% python3 -q
>>> import numpy as np
>>> import numpy.linalg as la
>>> np.set_printoptions(precision=3, suppress=True, linewidth=120)
>>> def rnd(a):
...     return np.round(a, 3) + 0
... 
>>> basis = np.array([[2, 2, 1, 2], [0, 2, 0, 2], [0, 0, 0, 2], [2, 1, 0, 1]])
>>> rng = np.random.default_rng(681226)
>>> M = (rng.random((11, 4)) < 0.25) @ basis
>>> M
array([[2, 2, 1, 2],
       [4, 3, 1, 3],
       [0, 0, 0, 2],
       [0, 0, 0, 0],
       [2, 1, 0, 1],
       [0, 2, 0, 2],
       [0, 0, 0, 0],
       [0, 2, 0, 2],
       [2, 2, 1, 2],
       [0, 0, 0, 0],
       [4, 3, 1, 3]])
>>> Xc = (M - M.mean(axis=0)) / M.std(axis=0)
>>> np.argwhere(np.abs(Xc) > 2)
array([], shape=(0, 2), dtype=int64)
>>> beta = la.lstsq(np.delete(Xc, 1, axis=1), Xc[:, 1])[0]
>>> rnd(beta)
array([0.224, 0.139, 0.624])
>>> rnd(1 - np.var(Xc[:, 1] - np.delete(Xc, 1, axis=1) @ beta))
np.float64(0.817)
>>> m1 = np.load("a.npy")
>>> m1
array([[ 0.,  1., -1., -2.],
       [ 1.,  0.,  0.,  0.],
       [-1.,  0.,  0.,  0.],
       [-2.,  0.,  0.,  0.]])
>>> rnd(la.norm(m1, 2) / la.norm(m1))
np.float64(0.707)
>>> np.argsort(-la.norm(m1, axis=0).round(6), kind="stable")[:3]
array([0, 3, 1])
>>> la.cond(m1) > 100
np.True_
>>> la.matrix_rank(m1, rtol=0.1)
np.int64(2)
>>> K = np.array([[4.0, 1.0, 0.0], [0.0, 4.0, 1.0], [0.0, 0.0, 4.0]])
>>> np.allclose(K, K.T)
False
>>> rnd(la.matrix_power(K, 3))
array([[64., 48., 12.],
       [ 0., 64., 48.],
       [ 0.,  0., 64.]])
>>> K @ K
array([[16.,  8.,  1.],
       [ 0., 16.,  8.],
       [ 0.,  0., 16.]])
>>> np.allclose(K @ K.T, K.T @ K)
False
>>> np.trace(K)
np.float64(12.0)
>>> rnd(np.abs(la.eigvals(K)).max())
np.float64(4.0)
>>> (K - K.T) / 2
array([[ 0. ,  0.5,  0. ],
       [-0.5,  0. ,  0.5],
       [ 0. , -0.5,  0. ]])
>>> u = np.array([1, -1, -5])
>>> other = K + np.outer(u, np.eye(3)[2])
>>> la.matrix_rank(other - K)
np.int64(1)
>>> feats = np.loadtxt("out2.csv", delimiter=",")
>>> rnd(feats)
array([[0.273, 0.273, 0.273, 0.182],
       [0.25 , 0.5  , 0.125, 0.125],
       [0.333, 0.333, 0.222, 0.111],
       [0.   , 0.75 , 0.   , 0.25 ]])
>>> t = np.radians(45)
>>> r_ = np.eye(4)
>>> r_[2, 2] = r_[0, 0] = np.cos(t)
>>> r_[2, 0], r_[0, 2] = -np.sin(t), np.sin(t)
>>> rnd(r_)
array([[ 0.707,  0.   ,  0.707,  0.   ],
       [ 0.   ,  1.   ,  0.   ,  0.   ],
       [-0.707,  0.   ,  0.707,  0.   ],
       [ 0.   ,  0.   ,  0.   ,  1.   ]])
>>> other = M @ r_.T
>>> rnd(other)
array([[ 2.121,  2.   , -0.707,  2.   ],
       [ 3.536,  3.   , -2.121,  3.   ],
       [ 0.   ,  0.   ,  0.   ,  2.   ],
       [ 0.   ,  0.   ,  0.   ,  0.   ],
       [ 1.414,  1.   , -1.414,  1.   ],
       [ 0.   ,  2.   ,  0.   ,  2.   ],
       [ 0.   ,  0.   ,  0.   ,  0.   ],
       [ 0.   ,  2.   ,  0.   ,  2.   ],
       [ 2.121,  2.   , -0.707,  2.   ],
       [ 0.   ,  0.   ,  0.   ,  0.   ],
       [ 3.536,  3.   , -2.121,  3.   ]])
>>> np.allclose(la.norm(M, axis=1), la.norm(other, axis=1))
True
>>> rnd(la.svd(M, compute_uv=False)), rnd(la.svd(other, compute_uv=False))
(array([10.55 ,  2.885,  1.321,  0.796]), array([10.55 ,  2.885,  1.321,  0.796]))
>>> rnd(la.det(r_)), rnd(np.trace(r_))
(np.float64(1.0), np.float64(3.414))
>>> A = np.array([[0, 1, 6, 0], [0, 0, -9, -1], [0, 0, 0, -5], [0, 0, 0, 0]])
>>> blk = np.stack([A, -1 * A, A[::-1]])
>>> la.matrix_rank(blk)
array([3, 3, 3])
>>> blk.shape
(3, 4, 4)
>>> blk.sum(axis=0)
array([[ 0,  0,  0,  0],
       [ 0,  0,  0, -5],
       [ 0,  0, -9, -1],
       [ 0,  1,  6,  0]])
>>> rnd(la.det(blk))
array([0., 0., 0.])
>>> np.argsort(-la.norm(A, axis=0).round(6), kind="stable")[:3]
array([2, 3, 1])
>>> la.cond(A) > 100
np.True_
>>> la.matrix_rank(A, rtol=0.1)
np.int64(2)
>>> rnd(np.sort(la.eigvals(A)))
array([0., 0., 0., 0.])
>>> A @ A
array([[  0,   0,  -9, -31],
       [  0,   0,   0,  45],
       [  0,   0,   0,   0],
       [  0,   0,   0,   0]])
>>> la.matrix_rank(A - A[0, 0] * np.eye(4))
np.int64(3)
>>> [int(la.matrix_rank(la.matrix_power(A, p))) for p in range(1, 5)]
[3, 2, 1, 0]
>>> rnd(la.eigvals(A).sum().real)
np.float64(0.0)
>>> rnd(la.det(A[::-1]))
np.float64(0.0)
>>> rnd(la.eigvals(A))
array([0., 0., 0., 0.])
>>> X = np.array([[-11.0, 0.0, 9.0, 6.0],
...     [-30.0, 6.0, 16.0, 12.0],
...     [-30.0, 0.0, 22.0, 12.0],
...     [6.0, 0.0, -3.0, 1.0]])
>>> left, s, Vh = la.svd(X)
>>> rnd(s)
array([55.676,  5.993,  3.5  ,  0.144])
>>> np.argmax(s[:-1] / (s[1:] + 1e-6)) + 1
np.int64(3)
>>> other = left[:, :3] @ np.diag(s[:3]) @ Vh[:3]
>>> la.matrix_rank(X, rtol=0.05)
np.int64(3)
>>> rnd(la.norm(X - other, 2)), rnd(s[3])
(np.float64(0.144), np.float64(0.144))
>>> la.matrix_rank(other)
np.int64(3)
>>> rnd(np.abs(X - other).max())
np.float64(0.076)
>>> rnd(la.norm(X - other) / la.norm(X))
np.float64(0.003)
>>> Q = X.astype(float).copy()
>>> for j in range(4):
...     Q[:, j] -= Q[:, :j] @ (Q[:, :j].T @ Q[:, j])
...     Q[:, j] /= la.norm(Q[:, j])
... 
>>> rnd(Q)
array([[-0.249, -0.229,  0.543, -0.768],
       [-0.678,  0.735,  0.   ,  0.   ],
       [-0.678, -0.626, -0.032,  0.384],
       [ 0.136,  0.125,  0.839,  0.512]])
>>> data = np.load("m.npy")
>>> data
array([[-1,  1,  0,  2,  3],
       [-3,  3,  0,  6,  9],
       [-1,  1,  0,  2,  3],
       [ 0,  0,  0,  0,  0],
       [-2,  2,  0,  4,  6]])
>>> rk = la.matrix_rank(data)
>>> rk
np.int64(1)
>>> N = la.svd(data)[2][rk:].T
>>> np.allclose(data @ N, 0)
True
>>> la.matrix_rank(data.T @ data), la.matrix_rank(data @ data.T)
(np.int64(1), np.int64(1))
>>> [int(la.matrix_rank(data[:i])) for i in range(1, len(data) + 1)]
[1, 1, 1, 1, 1]
>>> [int(la.matrix_rank(np.delete(data, i, axis=0))) for i in range(5)]
[1, 1, 1, 1, 1]
